$ python -q
>>> import numpy as np
>>> from numpy import linalg as LA
>>> np.set_printoptions(suppress=True, linewidth=140)
>>> m1 = np.load("data.npy")
>>> print(m1)
[[6 2 6 2 3 6 3]
 [2 4 0 6 4 2 0]
 [6 0 6 6 2 1 2]
 [2 6 6 4 6 3 2]
 [3 4 2 6 0 5 1]
 [6 2 1 3 5 0 2]
 [3 0 2 2 1 2 2]]
>>> O, Rm = LA.qr(m1)
>>> print(np.round(abs(Rm[0, 0]), 1), round(LA.norm(m1[:, 0]), 1))
11.6 11.6
>>> print(np.round(np.abs(np.diag(Rm)), 1))
[11.6  7.3  5.9  5.1  4.   2.7  0.9]
>>> print(round(np.trace(O @ O.T), 1))
7.0
>>> print(np.allclose(Rm.T @ Rm, m1.T @ m1))
True
>>> print(np.round(LA.svd(m1, compute_uv=False), 1))
[22.7  7.5  6.2  5.8  4.   1.2  0.9]
>>> print(m1.shape)
(7, 7)
>>> print(np.count_nonzero(m1))
43
>>> print(m1.sum(axis=0))
[28 18 23 29 21 19 12]
>>> print(np.round(m1.mean(axis=0), 1))
[4.  2.6 3.3 4.1 3.  2.7 1.7]
>>> f = np.array([3, 2, 0, 1, 1, 3, 1])
>>> M2 = m1 + np.outer(f, np.eye(7)[2])
>>> print(LA.matrix_rank(M2 - m1))
1
>>> f, r1 = m1[5], m1[3]
>>> print(f @ r1)
76
>>> print(f @ f)
79
>>> pr = (f @ r1) / (f @ f) * f
>>> print(pr.round(1))
[5.8 1.9 1.  2.9 4.8 0.  1.9]
>>> print(np.round(r1 - pr, 1))
[-3.8  4.1  5.   1.1  1.2  3.   0.1]
>>> print(round(float(LA.norm(f + r1) ** 2 + LA.norm(f - r1) ** 2), 1))
440.0
>>> print(LA.matrix_rank(np.outer(f, r1)))
1
>>> x = np.array([8, 2, 0, 5, 1, 6, 7])
>>> y = m1 @ x
>>> c, lr = np.zeros(7), 1 / LA.norm(m1, 2) ** 2
>>> for i in range(6):
...     c -= lr * m1.T @ (m1 @ c - y)
...     if i % 2 == 0: print(i, round(LA.norm(m1 @ c - y), 1))
... 
0 33.7
2 29.9
4 26.8
>>> print(round(float(LA.cond(m1)), 1))
26.3
>>> arr = np.load("x.npy")
>>> print(arr.round(1) + 0)
[[ 0.3  0.1 -0.1 -0.4  0.2  0.1]
 [ 0.1  0.   0.  -0.1  0.   0. ]
 [-0.1  0.   0.   0.1  0.   0. ]
 [-0.4 -0.1  0.1  0.6 -0.2 -0.1]
 [ 0.2  0.   0.  -0.2  0.1  0. ]
 [ 0.1  0.   0.  -0.1  0.   0. ]]
>>> ev, evecs = LA.eigh(arr)
>>> x = np.array([-2, 9, -5, 2, -9, 0])
>>> print(np.round(evecs * np.abs(ev) @ evecs.T, 1) + 0)
[[ 0.3  0.1 -0.1 -0.4  0.2  0.1]
 [ 0.1  0.   0.  -0.1  0.   0. ]
 [-0.1  0.   0.   0.1  0.   0. ]
 [-0.4 -0.1  0.1  0.6 -0.2 -0.1]
 [ 0.2  0.   0.  -0.2  0.1  0. ]
 [ 0.1  0.   0.  -0.1  0.   0. ]]
>>> print(np.round(x @ arr @ x, 1))
15.9
>>> print(np.round(x @ arr @ x / (x @ x), 1), np.round(ev[0], 1), ev[-1])
0.1 -0.0 1.0
>>> print(round(np.abs(arr).sum(axis=1).max(), 1), np.abs(ev).max())
1.5 1.0
>>> print(np.argsort(-LA.norm(arr, axis=0).round(6), kind="stable")[:3])
[3 0 4]
>>> print(LA.cond(arr) > 100)
True
>>> print(LA.matrix_rank(arr, rtol=0.1))
1
>>> r = LA.matrix_rank(arr)
>>> print(r)
1
>>> N = LA.svd(arr)[2][r:].T
>>> print([int(LA.matrix_rank(np.delete(arr, i, axis=0))) for i in range(6)])
[1, 1, 1, 1, 1, 1]
>>> print(N.shape)
(6, 5)
>>> print(np.round(N @ N.T, 1) + 0)
[[ 0.7 -0.1  0.1  0.4 -0.2 -0.1]
 [-0.1  1.   0.   0.1  0.   0. ]
 [ 0.1  0.   1.  -0.1  0.   0. ]
 [ 0.4  0.1 -0.1  0.4  0.2  0.1]
 [-0.2  0.   0.   0.2  0.9  0. ]
 [-0.1  0.   0.   0.1  0.   1. ]]
>>> print(np.round(np.diff(arr, axis=0), 1) + 0)
[[-0.2  0.   0.   0.3 -0.1  0. ]
 [-0.1  0.   0.   0.2 -0.1  0. ]
 [-0.3 -0.1  0.1  0.5 -0.2 -0.1]
 [ 0.6  0.1 -0.1 -0.8  0.3  0.1]
 [-0.1  0.   0.   0.2 -0.1  0. ]]
>>> print(np.count_nonzero(arr))
36
>>> print(round(np.abs(arr).max(), 1))
0.6
>>> print(np.round(LA.svd(arr, compute_uv=False), 1) + 0)
[1. 0. 0. 0. 0. 0.]
>>> print(arr.shape)
(6, 6)
>>> print(np.round(arr.mean(axis=0), 1) + 0)
[0. 0. 0. 0. 0. 0.]
>>> print(np.unravel_index(np.abs(arr).argmax(), arr.shape))
(np.int64(3), np.int64(3))
>>> print(np.round(arr.sum(axis=0), 1) + 0)
[ 0.1  0.   0.  -0.2  0.1  0. ]
>>> print(np.round(arr.sum(axis=1), 1) + 0)
[ 0.1  0.   0.  -0.2  0.1  0. ]
>>> print(np.allclose(arr[:-1].T @ LA.lstsq(arr[:-1].T, arr[-1])[0], arr[-1]))
True
>>> print(np.round(np.trace(LA.pinv(arr) @ arr), 1))
1.0
>>> print(np.unique(arr.round(6), axis=0).shape)
(5, 6)
>>> print(LA.lstsq(arr[:-1].T, arr[-1])[2])
1
>>> print(np.abs(np.diag(LA.qr(arr)[1])) > 1e-9)
[ True False False False False False]
>>> print(np.round(arr @ LA.pinv(arr) @ arr, 1) + 0)
[[ 0.3  0.1 -0.1 -0.4  0.2  0.1]
 [ 0.1  0.   0.  -0.1  0.   0. ]
 [-0.1  0.   0.   0.1  0.   0. ]
 [-0.4 -0.1  0.1  0.6 -0.2 -0.1]
 [ 0.2  0.   0.  -0.2  0.1  0. ]
 [ 0.1  0.   0.  -0.1  0.   0. ]]
>>> mat = np.loadtxt("mat.csv", delimiter=",")
>>> print(mat)
[[ 0.5  0.  -0.6 -0.1 -0.2  0.1 -1.2 -0.5  1.1]
 [ 0.1  0.2  0.3  0.1  1.2  0.8 -0.4 -0.1  1. ]
 [ 0.3  0.5 -0.6 -1.4 -0.1 -0.2 -0.9 -0.6 -0.3]
 [-0.3  0.8  0.3 -1.5  0.5  2.5 -0.1 -1.1 -0.4]
 [-0.8 -1.8  2.9 -0.3 -1.6  1.9  2.4 -0.1  1.8]
 [ 0.1 -0.6  0.5  1.4 -0.7  2.   0.2  0.9  0.1]
 [ 0.5 -1.3  1.  -0.4  2.  -1.7  0.2 -1.4  1.9]
 [ 0.6  0.9 -0.7  1.4  1.5  0.6  2.6  0.7  1.1]
 [ 0.2 -1.2  1.4  0.1 -0.6  0.8  0.3 -0.7  0. ]]
>>> print(np.all(LA.eigvalsh(m1) > 0))
False
>>> print(round(float(LA.eigvalsh(m1).min()), 1))
-6.2
>>> print([round(float(LA.det(m1[:i, :i])), 2) + 0 for i in range(1, 8)])
[6.0, 20.0, -24.0, -912.0, 3944.0, -23164.0, -25400.0]
>>> M2 = np.array([[4, -2],
...     [-5, -2],
...     [-3, 0],
...     [2, 0],
...     [5, 2],
...     [-5, 5],
...     [-3, 4],
...     [-5, -4],
...     [0, 1]])
>>> print(LA.matrix_rank(np.vstack([mat, M2.T])))
9
>>> print(np.vstack([mat, M2.T]).shape)
(11, 9)
>>> print(np.round(np.einsum("ij,ij->i", mat, mat), 1))
[ 3.6  3.4  4.  11.  27.6  7.9 15.6 14.7  5. ]
>>> print(np.round(np.einsum("ij->j", mat), 1))
[ 1.2 -2.5  4.5 -0.7  2.   6.8  3.1 -2.9  6.3]
>>> O, evecs = LA.qr(mat[:, :5])[0], LA.qr(mat[:, 5:])[0]
>>> sigma = LA.svd(O.T @ evecs, compute_uv=False)
>>> print(sigma.round(1))
[1.  1.  0.8 0.3]
>>> print(np.round(np.degrees(np.arccos(sigma.clip(0, 1))), 1))
[11.3 16.6 40.9 73.9]
>>> print((sigma > 0.9).sum())
2
>>> print(round(float(LA.norm(O @ O.T - evecs @ evecs.T, 2)), 1))
1.0
>>> O, Rm = LA.qr(mat)
>>> print(np.round(O.T @ O, 1) + 0)
[[1. 0. 0. 0. 0. 0. 0. 0. 0.]
 [0. 1. 0. 0. 0. 0. 0. 0. 0.]
 [0. 0. 1. 0. 0. 0. 0. 0. 0.]
 [0. 0. 0. 1. 0. 0. 0. 0. 0.]
 [0. 0. 0. 0. 1. 0. 0. 0. 0.]
 [0. 0. 0. 0. 0. 1. 0. 0. 0.]
 [0. 0. 0. 0. 0. 0. 1. 0. 0.]
 [0. 0. 0. 0. 0. 0. 0. 1. 0.]
 [0. 0. 0. 0. 0. 0. 0. 0. 1.]]
>>> print(np.round(np.abs(np.diag(Rm)), 1))
[1.3 2.8 1.4 2.7 2.3 1.8 1.8 0.6 1.7]
>>> print(np.allclose(Rm.T @ Rm, mat.T @ mat))
True
>>> print(np.round(O @ Rm, 1) + 0)
[[ 0.5  0.  -0.6 -0.1 -0.2  0.1 -1.2 -0.5  1.1]
 [ 0.1  0.2  0.3  0.1  1.2  0.8 -0.4 -0.1  1. ]
 [ 0.3  0.5 -0.6 -1.4 -0.1 -0.2 -0.9 -0.6 -0.3]
 [-0.3  0.8  0.3 -1.5  0.5  2.5 -0.1 -1.1 -0.4]
 [-0.8 -1.8  2.9 -0.3 -1.6  1.9  2.4 -0.1  1.8]
 [ 0.1 -0.6  0.5  1.4 -0.7  2.   0.2  0.9  0.1]
 [ 0.5 -1.3  1.  -0.4  2.  -1.7  0.2 -1.4  1.9]
 [ 0.6  0.9 -0.7  1.4  1.5  0.6  2.6  0.7  1.1]
 [ 0.2 -1.2  1.4  0.1 -0.6  0.8  0.3 -0.7  0. ]]
>>> print(Rm.round(1) + 0)
[[-1.3 -0.7  1.9 -0.8 -2.1  1.8  0.8  0.3 -0.7]
 [ 0.  -2.8  2.8  0.4 -0.6 -0.2  1.  -0.7  2. ]
 [ 0.   0.  -1.4  0.4 -1.1 -2.7 -2.   0.7 -1.4]
 [ 0.   0.   0.   2.7 -0.3  1.1  2.1  2.   0.2]
 [ 0.   0.   0.   0.   2.3 -1.9  0.3 -0.4  0.8]
 [ 0.   0.   0.   0.   0.  -1.8  1.4  0.2  0. ]
 [ 0.   0.   0.   0.   0.   0.   1.8  0.1  0.8]
 [ 0.   0.   0.   0.   0.   0.   0.   0.6  0.4]
 [ 0.   0.   0.   0.   0.   0.   0.   0.  -1.7]]
>>> f = np.array([1, -4])
>>> print(np.round(np.convolve(arr[3], f), 1))
[-0.4  1.5  0.4  0.2 -2.5  0.9  0.3]
>>> E = np.array([[1, -1, 1, 3, -3],
...     [0, -1, 3, -1, -1],
...     [0, 0, -3, 2, 0],
...     [0, 0, 0, -1, -1],
...     [0, 0, 0, 0, -2]])
>>> ev, evecs = LA.eig(E)
>>> print(np.prod(ev))
6.0
>>> print(np.round(np.sort(LA.eigvals(E.T)), 1))
[-3. -2. -1. -1.  1.]
>>> print(E @ evecs[:, 0] - ev[0] * evecs[:, 0])
[0. 0. 0. 0. 0.]
>>> left, sigma, VT = LA.svd(arr, full_matrices=False)
>>> print(np.round(left.T @ left, 1) + 0)
[[1. 0. 0. 0. 0. 0.]
 [0. 1. 0. 0. 0. 0.]
 [0. 0. 1. 0. 0. 0.]
 [0. 0. 0. 1. 0. 0.]
 [0. 0. 0. 0. 1. 0.]
 [0. 0. 0. 0. 0. 1.]]
>>> print(np.sqrt((sigma ** 2).sum()), round(float(LA.norm(arr)), 1))
1.0 1.0
>>> print(left.shape, sigma.shape, VT.shape)
(6, 6) (6,) (6, 6)
>>> print(np.round(np.abs(VT[0]), 1))
[0.5 0.1 0.1 0.8 0.3 0.1]
>>> print(np.round(left.T @ arr @ VT.T, 1) + 0)
[[1. 0. 0. 0. 0. 0.]
 [0. 0. 0. 0. 0. 0.]
 [0. 0. 0. 0. 0. 0.]
 [0. 0. 0. 0. 0. 0.]
 [0. 0. 0. 0. 0. 0.]
 [0. 0. 0. 0. 0. 0.]]
>>> print(np.round(VT @ VT.T, 1) + 0)
[[1. 0. 0. 0. 0. 0.]
 [0. 1. 0. 0. 0. 0.]
 [0. 0. 1. 0. 0. 0.]
 [0. 0. 0. 1. 0. 0.]
 [0. 0. 0. 0. 1. 0.]
 [0. 0. 0. 0. 0. 1.]]
>>> print((sigma > 1e-8).sum())
1
>>> left, sigma, VT = LA.svd(E, full_matrices=False)
>>> print(np.round(left.T @ E @ VT.T, 1) + 0)
[[5.  0.  0.  0.  0. ]
 [0.  4.8 0.  0.  0. ]
 [0.  0.  1.9 0.  0. ]
 [0.  0.  0.  0.6 0. ]
 [0.  0.  0.  0.  0.2]]
>>> print(np.round(np.cumsum(sigma ** 2) / np.sum(sigma ** 2), 1))
[0.5 0.9 1.  1.  1. ]
>>> print(sigma.round(1))
[5.  4.8 1.9 0.6 0.2]
>>> print(np.round(np.sqrt((sigma ** 2).sum()), 1), round(LA.norm(E), 1))
7.2 7.2
>>> print((sigma > 1e-8).sum())
5
>>> print(np.round(left.T @ left, 1) + 0)
[[1. 0. 0. 0. 0.]
 [0. 1. 0. 0. 0.]
 [0. 0. 1. 0. 0.]
 [0. 0. 0. 1. 0.]
 [0. 0. 0. 0. 1.]]
>>> print(np.allclose(left * sigma @ VT, E))
True
>>> def softmax(z):
...     e = np.exp(z - z.max(axis=-1, keepdims=True))
...     return e / e.sum(axis=-1, keepdims=True)
... 
>>> print(np.round(softmax(E[2]), 1) + 0)
[0.1 0.1 0.  0.7 0.1]
>>> att = E @ E.T / np.sqrt(5)
>>> print(np.round(softmax(att)[2] @ E, 1) + 0)
[ 0.   0.  -2.9  2.   0. ]
>>> print(softmax(att).round(6).argmax(axis=1))
[0 1 2 1 0]
>>> print(np.round(softmax(att + np.triu(np.full(att.shape, -np.inf), 1)), 1) + 0)
[[1.  0.  0.  0.  0. ]
 [0.  1.  0.  0.  0. ]
 [0.  0.  1.  0.  0. ]
 [0.2 0.4 0.1 0.4 0. ]
 [0.6 0.1 0.  0.1 0.2]]
>>> print(np.round(softmax(att), 1) + 0)
[[1.  0.  0.  0.  0. ]
 [0.  1.  0.  0.  0. ]
 [0.  0.  1.  0.  0. ]
 [0.1 0.3 0.  0.3 0.3]
 [0.6 0.1 0.  0.1 0.2]]
>>> M2 = LA.inv(m1)
>>> print(np.round(LA.inv(M2), 1) + 0)
[[6. 2. 6. 2. 3. 6. 3.]
 [2. 4. 0. 6. 4. 2. 0.]
 [6. 0. 6. 6. 2. 1. 2.]
 [2. 6. 6. 4. 6. 3. 2.]
 [3. 4. 2. 6. 0. 5. 1.]
 [6. 2. 1. 3. 5. 0. 2.]
 [3. 0. 2. 2. 1. 2. 2.]]
>>> print(np.allclose(M2, m1.T))
False
>>> print(M2.round(1) + 0)
[[ 0.1 -0.1  0.1 -0.1  0.1  0.2 -0.4]
 [-0.1 -0.3 -0.1  0.1  0.3  0.2 -0.3]
 [ 0.1 -0.1  0.1  0.1  0.  -0.1 -0.2]
 [-0.1  0.1  0.1  0.   0.  -0.1  0.2]
 [ 0.1  0.3  0.   0.  -0.3 -0.1  0.1]
 [ 0.2  0.2 -0.1 -0.1 -0.1 -0.2  0.1]
 [-0.4 -0.3 -0.2  0.2  0.1  0.1  0.9]]
>>> print(np.round(m1 @ M2, 1) + 0)
[[1. 0. 0. 0. 0. 0. 0.]
 [0. 1. 0. 0. 0. 0. 0.]
 [0. 0. 1. 0. 0. 0. 0.]
 [0. 0. 0. 1. 0. 0. 0.]
 [0. 0. 0. 0. 1. 0. 0.]
 [0. 0. 0. 0. 0. 1. 0.]
 [0. 0. 0. 0. 0. 0. 1.]]
>>> K = np.load("arr.npy")
>>> print(K.round(1) + 0)
[[ 17.8  15.8 -17.8 -13.8]
 [ 17.7  15.7 -17.7 -13.7]
 [ 10.6   9.6 -11.3  -7.4]
 [  7.4   6.6  -8.2  -4.4]
 [  7.3   6.5  -8.1  -4.3]
 [  3.8   3.   -4.2  -0.8]
 [  2.2   1.2  -2.3   0.8]
 [  1.5   0.4  -1.2   1.5]
 [  1.   -0.3  -0.4   1.8]
 [  0.6  -0.5   0.2   1.3]
 [  0.5  -0.4   0.2   1.1]
 [  0.    0.    0.    0. ]
 [ -0.2   0.1  -0.1  -0.3]
 [ -9.3   1.2  -0.3  -4.6]
 [-15.1   0.7   0.4  -5.3]
 [-20.4   0.    1.3  -5.5]
 [-31.8  -2.    3.5  -5.1]
 [-35.3  -2.7   4.3  -4.8]
 [-39.2  -3.5   5.2  -4.5]]
>>> labels = K[:, 2] > np.median(K[:, 2])
>>> f = K[labels].mean(axis=0) - K[~labels].mean(axis=0)
>>> print(labels.astype(int))
[0 0 0 0 0 0 0 0 0 1 1 1 1 0 1 1 1 1 1]
>>> basis = K[[9, 12]].astype(float)
>>> for _ in range(3):
...     labels = LA.norm(K[:, None] - basis, axis=-1).argmin(axis=1)
...     basis = np.array([K[labels == j].mean(axis=0) for j in range(2)])
... 
>>> print(labels)
[0 0 0 0 0 0 0 0 0 0 0 0 0 1 1 1 1 1 1]
>>> print(np.bincount(labels))
[13  6]
>>> print(np.abs(basis[1] - basis[0]).argmax())
0
>>> print(basis.round(1))
[[  5.4   4.4  -5.5  -2.9]
 [-25.2  -1.1   2.4  -5. ]]
